$ python -q
>>> import numpy as np
>>> np.set_printoptions(suppress=True, linewidth=160)
>>> tidy = lambda a: np.round(a, 2) + 0
>>> X = np.load("run10.npy")
>>> print(X)
[[ 0.06 -1.39 -1.3   0.17]
 [-0.08  0.38  0.08 -0.23]
 [ 0.17 -3.25 -3.13  0.06]
 [ 0.34 -0.71  0.31  0.21]
 [ 0.28 -0.91 -0.26  0.19]]
>>> A2 = np.c_[X[:, :3] @ np.array([[2, 0, 3], [3, 3, 0], [0, 1, 2]]), np.array([3, 0, -3, 3, 0])]
>>> tidy(A2)
array([[ -4.05,  -5.47,  -2.42,   3.  ],
       [  0.98,   1.22,  -0.08,   0.  ],
       [ -9.41, -12.88,  -5.75,  -3.  ],
       [ -1.45,  -1.82,   1.64,   3.  ],
       [ -2.17,  -2.99,   0.32,   0.  ]])
>>> print(tidy(np.linalg.norm(np.linalg.qr(X)[0].T @ A2, axis=0) ** 2 / ((A2 ** 2).sum(axis=0) + 1e-12)))
[1.   1.   1.   0.57]
>>> tidy(np.linalg.lstsq(X, A2[:, 0])[0])
array([2., 3., 0., 0.])
>>> theta = np.radians(180)
>>> r_ = np.eye(4)
>>> r_[3, 3] = r_[2, 2] = np.cos(theta)
>>> r_[3, 2], r_[2, 3] = -np.sin(theta), np.sin(theta)
>>> tidy(r_)
array([[ 1.,  0.,  0.,  0.],
       [ 0.,  1.,  0.,  0.],
       [ 0.,  0., -1.,  0.],
       [ 0.,  0.,  0., -1.]])
>>> A2 = X @ r_.T
>>> np.allclose(np.linalg.norm(X, axis=1), np.linalg.norm(A2, axis=1))
True
>>> print(np.allclose(X @ X.T, A2 @ A2.T))
True
>>> tidy(A2)
array([[ 0.06, -1.39,  1.3 , -0.17],
       [-0.08,  0.38, -0.08,  0.23],
       [ 0.17, -3.25,  3.13, -0.06],
       [ 0.34, -0.71, -0.31, -0.21],
       [ 0.28, -0.91,  0.26, -0.19]])
>>> tidy(np.linalg.svd(X, compute_uv=False)), tidy(np.linalg.svd(A2, compute_uv=False))
(array([5.  , 1.  , 0.2 , 0.04]), array([5.  , 1.  , 0.2 , 0.04]))
>>> A2 = np.array([[3, 3, 2], [5, 5, 1]])
>>> Z = np.kron(A2, X)
>>> tidy(np.linalg.norm(Z, 2)), tidy(np.linalg.norm(A2, 2) * np.linalg.norm(X, 2))
(np.float64(42.31), np.float64(42.31))
>>> mat = np.load("arr.npy")
>>> mat
array([[ 4.83,  7.19, -0.03, -0.78],
       [ 0.55,  0.97,  0.11, -0.16],
       [ 5.38,  8.21,  0.01, -0.92],
       [ 2.37,  3.61,  0.  , -0.42],
       [ 2.99,  4.42, -0.08, -0.53],
       [ 3.59,  5.39, -0.07, -0.64],
       [ 4.77,  7.15,  0.03, -0.81],
       [-0.01,  0.06,  0.04,  0.05],
       [ 2.41,  3.56,  0.01, -0.33],
       [ 2.99,  4.5 , -0.06, -0.44]])
>>> proj = mat @ np.linalg.solve(mat.T @ mat, mat.T)
>>> tidy(proj @ mat[:, 2])
array([-0.03,  0.11,  0.01,  0.  , -0.08, -0.07,  0.03,  0.04,  0.01, -0.06])
>>> np.allclose(proj @ proj, proj)
True
>>> rng = np.random.default_rng(9948)
>>> A2 = mat + rng.integers(-2, 3, (10, 1)) @ rng.integers(-2, 3, (1, 4))
>>> tidy(A2)
array([[ 4.83,  3.19,  3.97, -2.78],
       [ 0.55, -3.03,  4.11, -2.16],
       [ 5.38, 12.21, -3.99,  1.08],
       [ 2.37,  7.61, -4.  ,  1.58],
       [ 2.99,  0.42,  3.92, -2.53],
       [ 3.59,  3.39,  1.93, -1.64],
       [ 4.77,  7.15,  0.03, -0.81],
       [-0.01,  4.06, -3.96,  2.05],
       [ 2.41,  5.56, -1.99,  0.67],
       [ 2.99,  4.5 , -0.06, -0.44]])
>>> print(np.abs(A2 - mat).sum(axis=1))
[10. 10. 10. 10. 10.  5.  0. 10.  5.  0.]
